% python3 -q
>>> import numpy as np
>>> np.set_printoptions(precision=1, suppress=True, linewidth=140)
>>> u = np.array([0, 2, 2, 1])
>>> A = u[np.abs(np.subtract.outer(np.arange(4), np.arange(4)))]
>>> A
array([[0, 2, 2, 1],
       [2, 0, 2, 2],
       [2, 2, 0, 2],
       [1, 2, 2, 0]])
>>> round(np.linalg.eigvalsh(A).min(), 1)
np.float64(-2.5)
>>> np.all(np.linalg.eigvalsh(A) > 0)
np.False_
>>> [round(float(np.linalg.det(A[:i, :i])), 2) + 0 for i in range(1, 5)]
[0.0, -4.0, 16.0, -28.0]
>>> round(np.linalg.norm(A, 1), 1), round(float(np.linalg.norm(A, np.inf)), 1)
(np.float64(6.0), 6.0)
>>> np.linalg.norm(A, axis=1).argmax()
np.int64(1)
>>> np.round(np.linalg.norm(A[0], 1), 1), np.round(np.linalg.norm(A[0], np.inf), 1)
(np.float64(5.0), np.float64(2.0))
>>> E = np.load("data.npy")
>>> E
array([[ 0,  0,  2,  0,  0,  0],
       [ 0,  0,  0,  0,  1,  0],
       [ 8, 21,  0,  7, 28, 10],
       [ 0,  1,  0,  0,  0, 15],
       [ 0,  1,  0,  0,  8,  6],
       [13,  5, 20, 17,  2, 36],
       [ 0,  0,  0,  0,  0,  0],
       [34, 37, 32, 36, 58, 43],
       [ 0,  0, 23,  0,  0,  0],
       [ 0,  0,  0,  0,  0,  0],
       [ 0,  0,  0,  0,  0,  0],
       [18, 24, 11, 22, 39, 40],
       [ 1, 10,  8,  0, 22,  0],
       [ 5,  8, 11,  0, 11,  1],
       [30, 33, 26, 34, 48, 43],
       [ 0,  3,  0,  0,  2, 11],
       [ 9, 18, 11,  1, 37,  5],
       [23, 18, 29, 25, 23, 35],
       [12, 17, 20,  2, 26,  0],
       [ 0, 11,  0,  0, 17,  0],
       [31, 26, 50, 20, 45, 10],
       [19,  3, 35, 22,  4, 45],
       [ 0,  0,  8,  0,  0,  8],
       [ 0,  2,  0,  0,  3, 12],
       [17, 10, 41,  3, 21,  0],
       [ 0,  8,  0,  0, 16, 14],
       [ 0,  0,  0,  0,  0,  0]])
>>> O, V = np.linalg.qr(E[:, :1])[0], np.linalg.qr(E[:, 1:])[0]
>>> sigma = np.linalg.svd(O.T @ V, compute_uv=False)
>>> np.degrees(np.arccos(sigma.clip(0, 1)))
array([6.8])
>>> sigma
array([1.])
>>> round(np.linalg.norm(O @ O.T - V @ V.T, 2), 1)
np.float64(1.0)
>>> gram = np.cov(E, rowvar=False)
>>> np.argsort(-E.std(axis=0).round(6), kind="stable")
array([4, 5, 2, 3, 0, 1])
>>> np.polyfit(E[:, 2], E[:, 5], 1)
array([0.5, 6.5])
>>> np.linalg.eigvalsh(gram)[::-1]
array([853.1, 176.7, 125.7,   9.4,   2. ,   1.7])
>>> np.argwhere(np.triu(np.abs(np.corrcoef(E.T)) > 0.8, 1))
array([[0, 1],
       [0, 2],
       [0, 3],
       [0, 4],
       [1, 4],
       [3, 5]])
>>> proj = E @ np.linalg.solve(E.T @ E, E.T)
>>> np.linalg.matrix_rank(np.eye(27) - proj)
np.int64(21)
>>> np.round(np.diag(proj), 1) + 0
array([0. , 0. , 0.3, 0.2, 0.2, 0.3, 0. , 0.4, 0.6, 0. , 0. , 0.3, 0.3, 0.1, 0.3, 0.1, 0.4, 0.2, 0.3, 0.2, 0.4, 0.5, 0.1, 0.1, 0.4, 0.2,
       0. ])
>>> m1 = np.load("case18.npy")
>>> m1
array([[ 0,  0, 15, 21],
       [ 0,  0, 15,  0],
       [15, 21, 10, 14],
       [15,  0, 10,  0]])
>>> B = m1 / np.linalg.norm(m1, axis=1, keepdims=True)
>>> gram = B @ B.T
>>> (np.abs(gram) > 0.9).astype(int)
array([[1, 0, 0, 0],
       [0, 1, 0, 0],
       [0, 0, 1, 0],
       [0, 0, 0, 1]])
>>> round(np.degrees(np.arccos(np.clip(gram[3, 2], -1, 1))), 1)
np.float64(54.5)
>>> np.linalg.norm(B, axis=1)
array([1., 1., 1., 1.])
>>> U, sigma, Vh = np.linalg.svd(m1, full_matrices=False)
>>> sigma / sigma[0]
array([1. , 0.5, 0.4, 0.2])
>>> round(np.sqrt((sigma ** 2).sum()), 1), round(np.linalg.norm(m1), 1)
(np.float64(46.7), np.float64(46.7))
>>> np.round(U.T @ U, 1) + 0
array([[1., 0., 0., 0.],
       [0., 1., 0., 0.],
       [0., 0., 1., 0.],
       [0., 0., 0., 1.]])
>>> (sigma > 1e-8).sum()
np.int64(4)
>>> m1.mean(axis=0)
array([ 7.5,  5.2, 12.5,  8.8])
>>> rng = np.random.default_rng(66196)
>>> t = np.sort(rng.uniform(-2, 2, 14))
>>> X = np.c_[t, t ** 2, t ** 3] @ np.array([[5, -5, 4, 5], [4, 5, -2, 0], [-1, -4, -3, 2]])
>>> X.round(1) + 0
array([[ 12.6,  57.7,   6.6, -24.3],
       [ 10.4,  50.3,   4.3, -21.4],
       [  6.6,  38. ,   1. , -16.5],
       [  3.5,  27.6,  -1.3, -12.4],
       [ -0.8,   1.1,  -0.8,  -0.9],
       [ -0.7,   1. ,  -0.7,  -0.9],
       [  0.2,  -0.2,   0.2,   0.2],
       [  0.3,  -0.3,   0.2,   0.3],
       [  0.6,  -0.5,   0.4,   0.6],
       [  5.2,  -2.5,   0.7,   4.3],
       [  6.7,  -3.2,   0. ,   5.6],
       [ 12.1,  -8.2,  -6.6,  12.5],
       [ 12.4,  -8.6,  -7.1,  12.9],
       [ 13.8, -10.9, -10.2,  15.5]])
>>> t = np.radians(30)
>>> r_ = np.eye(4)
>>> r_[3, 3] = r_[0, 0] = np.cos(t)
>>> r_[3, 0], r_[0, 3] = -np.sin(t), np.sin(t)
>>> r_
array([[ 0.9,  0. ,  0. ,  0.5],
       [ 0. ,  1. ,  0. ,  0. ],
       [ 0. ,  0. ,  1. ,  0. ],
       [-0.5,  0. ,  0. ,  0.9]])
>>> B = X @ r_.T
>>> round(np.linalg.det(r_), 1), np.round(np.trace(r_), 1)
(np.float64(1.0), np.float64(3.7))
>>> B.round(1) + 0
array([[ -1.2,  57.7,   6.6, -27.4],
       [ -1.7,  50.3,   4.3, -23.7],
       [ -2.6,  38. ,   1. , -17.6],
       [ -3.1,  27.6,  -1.3, -12.5],
       [ -1.1,   1.1,  -0.8,  -0.4],
       [ -1.1,   1. ,  -0.7,  -0.4],
       [  0.3,  -0.2,   0.2,   0.1],
       [  0.4,  -0.3,   0.2,   0.1],
       [  0.8,  -0.5,   0.4,   0.2],
       [  6.7,  -2.5,   0.7,   1.1],
       [  8.6,  -3.2,   0. ,   1.5],
       [ 16.8,  -8.2,  -6.6,   4.8],
       [ 17.2,  -8.6,  -7.1,   5. ],
       [ 19.7, -10.9, -10.2,   6.5]])
>>> np.round(np.linalg.svd(X, compute_uv=False), 1) + 0, np.round(np.linalg.svd(B, compute_uv=False), 1) + 0
(array([102.1,  33.5,   7.4,   0. ]), array([102.1,  33.5,   7.4,   0. ]))
>>> np.allclose(X @ X.T, B @ B.T)
True
>>> np.abs(B - X).max(axis=0)
array([13.8,  0. ,  0. ,  9. ])
